% ipython --no-banner

In [1]: import numpy as np

In [2]: np.set_printoptions(precision=2, suppress=True, linewidth=200, legacy="1.25")

In [3]: M = np.tril(np.array([[0, 1, 1, -1, -1],
   ...:     [-1, 0, 0, 2, -2],
   ...:     [0, -1, -1, -2, -1],
   ...:     [-2, -1, 1, -1, 1],
   ...:     [-1, -1, 0, 2, 0]]), -1) + np.eye(5, dtype=int)

In [4]: M
Out[4]: 
array([[ 1,  0,  0,  0,  0],
       [-1,  1,  0,  0,  0],
       [ 0, -1,  1,  0,  0],
       [-2, -1,  1,  1,  0],
       [-1, -1,  0,  2,  1]])

In [5]: M @ M
Out[5]: 
array([[ 1,  0,  0,  0,  0],
       [-2,  1,  0,  0,  0],
       [ 1, -2,  1,  0,  0],
       [-3, -3,  2,  1,  0],
       [-5, -4,  2,  4,  1]])

In [6]: np.round(np.linalg.det(M), 2)
Out[6]: 1.0

In [7]: np.trace(M)
Out[7]: 5

In [8]: vals, evecs = np.linalg.eig(M)

In [9]: vals
Out[9]: array([1., 1., 1., 1., 1.])

In [10]: np.sort(np.linalg.eigvals(M @ M))
Out[10]: array([1., 1., 1., 1., 1.])

In [11]: M @ evecs[:, 0] - vals[0] * evecs[:, 0]
Out[11]: array([0., 0., 0., 0., 0.])

In [12]: np.sort(np.linalg.eigvals(M.T))
Out[12]: array([1., 1., 1., 1., 1.])

In [13]: np.prod(vals)
Out[13]: 1.0

In [14]: other = M / np.sqrt((M ** 2).mean(axis=1, keepdims=True))

In [15]: np.linalg.matrix_rank(other) == np.linalg.matrix_rank(M)
Out[15]: True

In [16]: np.linalg.matrix_rank(M - M.mean(axis=1, keepdims=True))
Out[16]: 4

In [17]: M - M.mean(axis=1, keepdims=True)
Out[17]: 
array([[ 0.8, -0.2, -0.2, -0.2, -0.2],
       [-1. ,  1. ,  0. ,  0. ,  0. ],
       [ 0. , -1. ,  1. ,  0. ,  0. ],
       [-1.8, -0.8,  1.2,  1.2,  0.2],
       [-1.2, -1.2, -0.2,  1.8,  0.8]])

In [18]: J = np.load("x.npy")

In [19]: J
Out[19]: 
array([[ 0,  5, -2, -3],
       [ 0,  0, -5, -1],
       [ 0,  0,  0,  3],
       [ 0,  0,  0,  0]])

In [20]: (J + J.T) / 2
Out[20]: 
array([[ 0. ,  2.5, -1. , -1.5],
       [ 2.5,  0. , -2.5, -0.5],
       [-1. , -2.5,  0. ,  1.5],
       [-1.5, -0.5,  1.5,  0. ]])

In [21]: np.allclose(J @ J.T, J.T @ J)
Out[21]: False

In [22]: np.sort(np.abs(np.linalg.eigvals(J)))
Out[22]: array([0., 0., 0., 0.])

In [23]: np.allclose(J, J.T)
Out[23]: False

In [24]: np.linalg.matrix_power(J, 3)
Out[24]: 
array([[  0,   0,   0, -75],
       [  0,   0,   0,   0],
       [  0,   0,   0,   0],
       [  0,   0,   0,   0]])

In [25]: round(float(np.linalg.det(M.T)), 2)
Out[25]: 1.0

In [26]: np.kron(np.eye(2, dtype=int), M)
Out[26]: 
array([[ 1,  0,  0,  0,  0,  0,  0,  0,  0,  0],
       [-1,  1,  0,  0,  0,  0,  0,  0,  0,  0],
       [ 0, -1,  1,  0,  0,  0,  0,  0,  0,  0],
       [-2, -1,  1,  1,  0,  0,  0,  0,  0,  0],
       [-1, -1,  0,  2,  1,  0,  0,  0,  0,  0],
       [ 0,  0,  0,  0,  0,  1,  0,  0,  0,  0],
       [ 0,  0,  0,  0,  0, -1,  1,  0,  0,  0],
       [ 0,  0,  0,  0,  0,  0, -1,  1,  0,  0],
       [ 0,  0,  0,  0,  0, -2, -1,  1,  1,  0],
       [ 0,  0,  0,  0,  0, -1, -1,  0,  2,  1]])

In [27]: round(np.linalg.det(2 * M), 2), np.round(np.linalg.det(M), 2)
Out[27]: (32.0, 1.0)

In [28]: Uu, sig, Vh = np.linalg.svd(J)

In [29]: evecs = Vh[:(sig > 1e-8).sum()]

In [30]: rng = np.random.default_rng(9453)

In [31]: x = J[0] + 4 * J[2] + rng.integers(2) * np.eye(4)[2]

In [32]: x
Out[32]: array([ 0.,  5., -2.,  9.])

In [33]: round(np.linalg.norm(x - evecs.T @ evecs @ x), 2)
Out[33]: 0.0

In [34]: x = np.array([-1, 4, 1, 0])

In [35]: J * x
Out[35]: 
array([[ 0, 20, -2,  0],
       [ 0,  0, -5,  0],
       [ 0,  0,  0,  0],
       [ 0,  0,  0,  0]])

In [36]: np.sign((J @ x).round(6))
Out[36]: array([ 1, -1,  0,  0])

In [37]: (J * x).sum(axis=1)
Out[37]: array([18, -5,  0,  0])

In [38]: J @ np.ones(4)
Out[38]: array([ 0., -6.,  3.,  0.])

In [39]: J @ x
Out[39]: array([18, -5,  0,  0])

In [40]: data = np.triu(rng.random((7, 7)) < 0.4, 1).astype(int)

In [41]: data = data + data.T

In [42]: data
Out[42]: 
array([[0, 0, 0, 1, 0, 0, 1],
       [0, 0, 0, 0, 1, 1, 0],
       [0, 0, 0, 1, 1, 1, 1],
       [1, 0, 1, 0, 0, 1, 1],
       [0, 1, 1, 0, 0, 1, 1],
       [0, 1, 1, 1, 1, 0, 1],
       [1, 0, 1, 1, 1, 1, 0]])

In [43]: vals, evecs = np.linalg.eigh(data)

In [44]: np.round(np.linalg.eigvalsh(data @ data), 2) + 0
Out[44]: array([ 0.  ,  0.2 ,  1.55,  1.58,  3.16,  3.25, 16.26])

In [45]: np.round(evecs.T @ data @ evecs, 2) + 0
Out[45]: 
array([[-1.8 ,  0.  ,  0.  ,  0.  ,  0.  ,  0.  ,  0.  ],
       [ 0.  , -1.78,  0.  ,  0.  ,  0.  ,  0.  ,  0.  ],
       [ 0.  ,  0.  , -1.26,  0.  ,  0.  ,  0.  ,  0.  ],
       [ 0.  ,  0.  ,  0.  , -0.45,  0.  ,  0.  ,  0.  ],
       [ 0.  ,  0.  ,  0.  ,  0.  ,  0.  ,  0.  ,  0.  ],
       [ 0.  ,  0.  ,  0.  ,  0.  ,  0.  ,  1.25,  0.  ],
       [ 0.  ,  0.  ,  0.  ,  0.  ,  0.  ,  0.  ,  4.03]])

In [46]: round(float(vals.sum()), 2), np.trace(data)
Out[46]: (-0.0, 0)

In [47]: np.round(np.linalg.svd(data, compute_uv=False), 2) + 0
Out[47]: array([4.03, 1.8 , 1.78, 1.26, 1.25, 0.45, 0.  ])

In [48]: vals.round(2) + 0
Out[48]: array([-1.8 , -1.78, -1.26, -0.45,  0.  ,  1.25,  4.03])

In [49]: Uu, sig, Vh = np.linalg.svd(data)

In [50]: np.argmax(sig[:-1] / (sig[1:] + 1e-6)) + 1
Out[50]: 6

In [51]: sig.round(2) + 0
Out[51]: array([4.03, 1.8 , 1.78, 1.26, 1.25, 0.45, 0.  ])

In [52]: other = Uu[:, :6] @ np.diag(sig[:6]) @ Vh[:6]

In [53]: np.linalg.matrix_rank(data, rtol=0.05)
Out[53]: 6

In [54]: np.round(np.linalg.norm(data - other) / np.linalg.norm(data), 2)
Out[54]: 0.0

In [55]: round(float(np.abs(data - other).max()), 2)
Out[55]: 0.0

In [56]: round(float(np.linalg.norm(data - other, 2)), 2), round(sig[6], 2)
Out[56]: (0.0, 0.0)

In [57]: z = rng.permutation(4)

In [58]: z
Out[58]: array([1, 3, 2, 0])

In [59]: other = J[z][:, z]

In [60]: np.diag(other)
Out[60]: array([0, 0, 0, 0])

In [61]: np.round(np.linalg.det(other), 2), np.round(np.linalg.det(J[z]), 2)
Out[61]: (0.0, 0.0)

In [62]: np.sort(np.abs(np.linalg.eigvals(other)))
Out[62]: array([0., 0., 0., 0.])

In [63]: np.trace(other)
Out[63]: 0

In [64]: rk = np.linalg.matrix_rank(data)

In [65]: rk
Out[65]: 6

In [66]: null = np.linalg.svd(data)[2][rk:].T

In [67]: np.round(data @ null, 2) + 0
Out[67]: 
array([[0.],
       [0.],
       [0.],
       [0.],
       [0.],
       [0.],
       [0.]])

In [68]: [int(np.linalg.matrix_rank(np.delete(data, i, axis=0))) for i in range(7)]
Out[68]: [6, 6, 6, 5, 5, 5, 5]

In [69]: E = np.load("mat.npy")

In [70]: E
Out[70]: 
array([[ 4.69, -0.52,  1.91,  9.86, -0.88, 16.46, 14.79,  0.12,  0.75],
       [ 4.73,  1.19,  1.19, 10.11,  0.45, 13.49, 14.64, -2.31,  1.84],
       [ 4.3 , -0.36,  0.35,  9.52, -1.22, 14.74, 14.32,  0.7 , -0.21],
       [ 6.4 , -1.06, -1.59, 10.83, -0.82, 15.26, 14.67,  1.66,  2.31],
       [ 6.41,  0.06,  0.74,  9.99, -0.12, 15.21, 14.07,  0.66, -0.72],
       [ 4.37,  0.2 ,  0.36, 10.32, -1.76, 15.09, 13.59,  0.12,  0.76],
       [ 5.41, -1.04,  0.91,  9.96,  0.27, 15.49, 15.41,  1.3 , -1.08],
       [ 5.11,  2.85,  0.16, 11.65, -0.42, 14.64, 12.94, -0.69, -0.35],
       [ 5.72, -0.56,  1.34, 10.35, -0.85, 15.75, 14.93, -0.14, -0.87],
       [ 5.71, -1.81, -0.54, 10.63,  0.84, 15.07, 13.38, -1.62,  1.53],
       [ 5.44, -0.12,  0.33, 11.04,  0.83, 14.38, 15.4 , -1.23, -0.16],
       [ 5.24, -0.66,  0.74, 10.06,  0.15, 14.01, 15.33, -0.16,  0.73],
       [ 4.63,  0.18,  0.18, 10.73, -0.88, 16.18, 14.64,  2.02,  1.67],
       [ 5.03,  1.68, -0.37,  9.63,  0.04, 14.25, 16.24,  0.67, -0.21],
       [ 5.42, -0.54,  1.24,  9.82, -0.63, 13.46, 15.9 , -0.51,  0.86],
       [ 3.55,  1.06,  2.3 ,  9.52,  0.18, 14.8 , 15.87, -0.4 , -1.55],
       [ 5.38, -0.6 ,  0.44,  8.23,  0.68, 16.42, 13.57,  0.64,  0.12],
       [ 5.99, -1.02, -0.33, 10.58, -0.12, 14.66, 14.88,  0.89, -0.45],
       [ 5.83,  0.76, -0.36,  9.54, -0.39, 15.14, 12.94,  0.42, -0.19],
       [ 4.85,  0.42, -0.16, 10.17, -0.5 , 14.31, 15.67,  0.3 , -1.57],
       [ 4.94, -0.36,  0.2 , 10.45, -0.75, 14.72, 13.78, -0.62, -0.04],
       [ 4.81,  0.5 ,  0.6 ,  6.91, -0.04, 15.29, 13.69,  0.62, -0.35],
       [ 4.31, -1.43, -0.74,  9.43, -0.67, 14.13, 13.94,  1.53,  1.2 ],
       [ 5.84, -0.97, -0.68,  8.41,  0.72, 16.91, 13.6 , -0.52,  0.3 ],
       [ 3.61, -0.08, -0.32,  8.72,  0.31, 14.72, 13.11,  1.63,  0.94],
       [ 4.43, -0.29, -1.03, 10.18, -0.4 , 13.75, 16.66, -1.75, -0.11]])

In [71]: W = np.array([[-2, 2, -1, 0, -2, -1],
    ...:     [-2, 2, -1, -1, -1, 0],
    ...:     [-2, -2, 1, 2, 1, -1],
    ...:     [2, 1, 1, -1, -2, 2],
    ...:     [0, -2, -2, 0, 2, 0],
    ...:     [0, -2, 1, -1, 1, 0],
    ...:     [-1, 2, -1, -2, 2, 0],
    ...:     [2, -1, 2, 1, -1, 2],
    ...:     [1, -2, 0, 0, -2, 0]])

In [72]: c = np.array([-2, 1, 2, 2, 0, 0])

In [73]: act = np.maximum(E @ W + c, 0)

In [74]: np.linalg.matrix_rank(act)
Out[74]: 5

In [75]: W2 = np.array([[3, 1, 2], [2, 1, 1], [3, 1, 3], [1, 0, 2], [2, 1, 1], [1, 0, 0]])

In [76]: W @ W2
Out[76]: 
array([[-10,  -3,  -7],
       [ -8,  -2,  -8],
       [ -4,  -2,   2],
       [  8,   2,   4],
       [ -6,  -2,  -6],
       [  0,   0,   0],
       [  0,   2,  -5],
       [ 11,   2,  10],
       [ -5,  -3,  -2]])

In [77]: ang = np.radians(30)

In [78]: R = np.eye(4)

In [79]: R[2, 2] = R[1, 1] = np.cos(ang)

In [80]: R[2, 1], R[1, 2] = -np.sin(ang), np.sin(ang)

In [81]: R
Out[81]: 
array([[ 1.  ,  0.  ,  0.  ,  0.  ],
       [ 0.  ,  0.87,  0.5 ,  0.  ],
       [ 0.  , -0.5 ,  0.87,  0.  ],
       [ 0.  ,  0.  ,  0.  ,  1.  ]])

In [82]: other = J @ R.T

In [83]: other
Out[83]: 
array([[ 0.  ,  3.33, -4.23, -3.  ],
       [ 0.  , -2.5 , -4.33, -1.  ],
       [ 0.  ,  0.  ,  0.  ,  3.  ],
       [ 0.  ,  0.  ,  0.  ,  0.  ]])

In [84]: round(np.linalg.det(R), 2), round(float(np.trace(R)), 2)
Out[84]: (1.0, 3.73)

In [85]: np.linalg.matrix_rank(E, rtol=0.1)
Out[85]: 1

In [86]: np.linalg.cond(E) > 100
Out[86]: False

In [87]: m1 = np.loadtxt("a.csv", delimiter=",")

In [88]: m1
Out[88]: 
array([[-0.4,  0.1,  2.1,  1. ,  0.6, -0.2, -1.1,  0.2],
       [-1.2, -1.3,  0.1,  0.8, -1.1, -0.9,  0.2, -0.5],
       [ 0.4, -0.1, -0.1,  0.9,  0.8, -0.4, -1.2,  0.5],
       [-0.9, -1.5,  0.9,  1.1, -1. , -0.2, -1.6, -0.7],
       [ 0.2, -0.8,  1. ,  0.6,  0.6, -0.1,  0. , -0.2],
       [ 1.5, -0.4,  0.6, -0.3, -0.9, -1.6, -0.1,  1. ],
       [-0.9, -0.4,  1.6,  1.7,  0.4, -0.5,  0.7, -1.3],
       [ 0. ,  0.8, -0.3,  2.6, -0.4,  1. ,  0.3, -0.5],
       [ 1.4,  0. ,  1.7,  0.9,  1.1,  0.8, -1. ,  1.1],
       [ 1.1, -0.5,  1.8,  0.8, -1. , -0.7,  1.8, -1.1],
       [ 0.3, -0.5,  0.1,  0.8, -0.1, -0.5, -0.7,  0.9],
       [-0.2,  0.4, -0.9,  0.5, -0.2, -0.6, -1.5, -0.5],
       [ 0.6,  1. ,  0.7, -1. , -0.4,  1.5,  0. , -0.5],
       [-0.6,  0.3, -0.4,  1. , -0.4,  0.1,  0.7, -0.9],
       [ 0.2, -1.1, -0.3,  1.3, -0.3, -0.4, -0.3,  1.3],
       [ 0.7, -1.3, -1.6, -1.5, -0.2, -0.2,  0.7, -0.9],
       [ 3. ,  2.5, -0.5, -1. ,  0. , -1. , -4. ,  5.5],
       [ 0.3, -0.6, -0.7,  2.2,  0.1, -0.5, -1.1,  0.7],
       [ 0.5, -0.7,  1.7,  1.8,  0.6, -0.4, -1. ,  0.7],
       [-0.8, -1.2,  0. , -0.4,  2.7, -1.2, -0.1, -2. ],
       [ 0. ,  0.4, -0.1, -1.6,  0.3, -1.1,  0.3,  0.4],
       [-0.8,  0. , -0.7, -0.2, -1.2,  0. , -1.6,  1.8],
       [ 2.3, -0.9,  0.6, -1. ,  0.4,  1. ,  1.9,  1.8],
       [-1.7,  1.7, -0.6,  2. ,  0.6, -0.4, -0.5, -2. ],
       [-0.9,  2.3,  0.4, -0.2, -0.5,  0.8, -1. , -0.7],
       [ 0.2, -0.4,  1.5, -0.6,  0.5,  0.1,  0.2, -0.2],
       [ 0.4, -0.7,  0.4,  0.6,  0.4, -0.8, -0.2,  0.1],
       [ 0.5, -0.9, -1.2,  1.3,  0.5,  0.1, -0.1,  1.6],
       [ 0.2, -0.5, -1.6,  0.3, -0.3, -0.5, -0.2, -1.4],
       [ 0.3, -0.5,  0.8, -1.6,  1.2,  0.8,  0.5,  0.1],
       [ 0.7, -0.1, -2.4, -0.3,  0.3, -0.3,  1.4,  0.5],
       [-0.6, -0.8,  0.7, -1.3,  0.4,  0.4,  1.5,  1.4],
       [ 1.1,  0.6, -0.7,  1.8, -0.4, -0.2,  1.6,  1. ],
       [-0.3, -1.1, -0.5,  1.1,  0. ,  0.1, -0.7, -0.1],
       [ 0.3,  0.4,  0. , -2. , -1.1, -0.8, -2.1, -0.8]])

In [89]: W2 = m1[[2, 1]].astype(float)

In [90]: for _ in range(3):
    ...:     z = np.linalg.norm(m1[:, None] - W2, axis=-1).argmin(axis=1)
    ...:     W2 = np.array([m1[z == j].mean(axis=0) for j in range(2)])
    ...: 

In [91]: z
Out[91]: array([0, 1, 0, 1, 1, 0, 1, 1, 0, 1, 0, 0, 0, 1, 0, 1, 0, 0, 0, 1, 0, 0, 0, 1, 0, 0, 0, 0, 1, 0, 0, 0, 0, 1, 0])

In [92]: W2.round(2) + 0
Out[92]: 
array([[ 0.48,  0.  ,  0.16,  0.09,  0.09, -0.14, -0.42,  0.78],
       [-0.35, -0.48,  0.03,  0.84, -0.01, -0.29,  0.11, -0.97]])

In [93]: W2[1] - W2[0]
Out[93]: array([-0.83, -0.48, -0.13,  0.75, -0.1 , -0.15,  0.53, -1.74])

In [94]: np.bincount(z)
Out[94]: array([23, 12])

In [95]: np.abs(W2[1] - W2[0]).argmax()
Out[95]: 7

In [96]: Xc = m1 - m1.mean(axis=0)

In [97]: Uu, sig, Vh = np.linalg.svd(Xc, full_matrices=False)

In [98]: Vh[0] * np.sign(Vh[0, np.abs(Vh[0]).argmax()])
Out[98]: array([ 0.4 ,  0.22, -0.07, -0.25, -0.05, -0.02, -0.39,  0.75])

In [99]: np.round(Xc.mean(axis=0), 2) + 0
Out[99]: array([0., 0., 0., 0., 0., 0., 0., 0.])

In [100]: np.linalg.matrix_rank(Xc)
Out[100]: 8

In [101]: np.abs(Uu[:, 0]).argmax()
Out[101]: 16

In [102]: sig ** 2 / (sig ** 2).sum()
Out[102]: array([0.32, 0.18, 0.14, 0.13, 0.09, 0.06, 0.04, 0.03])
